$ python -q
>>> import numpy as np
>>> np.set_printoptions(precision=2, suppress=True, linewidth=100, floatmode="fixed")
>>> K = np.load("data.npy")
>>> print(K)
[[0 0 0]
 [2 0 3]
 [0 0 3]]
>>> print((K + K.T) / 2)
[[0.00 1.00 0.00]
 [1.00 0.00 1.50]
 [0.00 1.50 3.00]]
>>> print(np.allclose(K @ K.T, K.T @ K))
False
>>> print(np.sort(np.abs(np.linalg.eigvals(K))))
[0.00 0.00 3.00]
>>> print(round(np.linalg.det(K), 2))
0.0
>>> print(np.linalg.matrix_power(K, 2))
[[0 0 0]
 [0 0 9]
 [0 0 9]]
>>> A2 = np.array([[-3], [2], [1]])
>>> Z = np.array([[2, 3, 2, 3]])
>>> rng = np.random.default_rng(4362)
>>> W0 = A2 @ Z + 0.3 * rng.normal(size=(3, 4))
>>> print(W0)
[[-5.78 -8.74 -5.61 -8.65]
 [ 3.90  5.27  4.21  5.86]
 [ 1.99  3.33  2.49  3.29]]
>>> print(np.linalg.cond(W0) > 100)
False
>>> print(np.argsort(-np.linalg.norm(W0, axis=0).round(6), kind="stable")[:3])
[3 1 2]
>>> print(round(np.linalg.norm(W0, 2) / np.linalg.norm(W0), 2))
1.0
>>> print(round(np.linalg.norm(W0[0], 1), 2), round(float(np.linalg.norm(W0[0], np.inf)), 2))
28.79 8.74
>>> print(np.linalg.norm(W0, axis=1))
[14.70  9.75  5.67]
>>> print(np.round(np.linalg.norm(W0, 2), 2))
18.52
>>> print(round(float(np.linalg.norm(W0, 1)), 2), round(float(np.linalg.norm(W0, np.inf)), 2))
17.8 28.79
>>> A2 = np.array([[1, -1, 2], [1, -2, 2]])
>>> Z = np.kron(A2, W0)
>>> print(Z)
[[ -5.78  -8.74  -5.61  -8.65   5.78   8.74   5.61   8.65 -11.56 -17.48 -11.23 -17.30]
 [  3.90   5.27   4.21   5.86  -3.90  -5.27  -4.21  -5.86   7.80  10.55   8.41  11.71]
 [  1.99   3.33   2.49   3.29  -1.99  -3.33  -2.49  -3.29   3.98   6.67   4.97   6.59]
 [ -5.78  -8.74  -5.61  -8.65  11.56  17.48  11.23  17.30 -11.56 -17.48 -11.23 -17.30]
 [  3.90   5.27   4.21   5.86  -7.80 -10.55  -8.41 -11.71   7.80  10.55   8.41  11.71]
 [  1.99   3.33   2.49   3.29  -3.98  -6.67  -4.97  -6.59   3.98   6.67   4.97   6.59]]
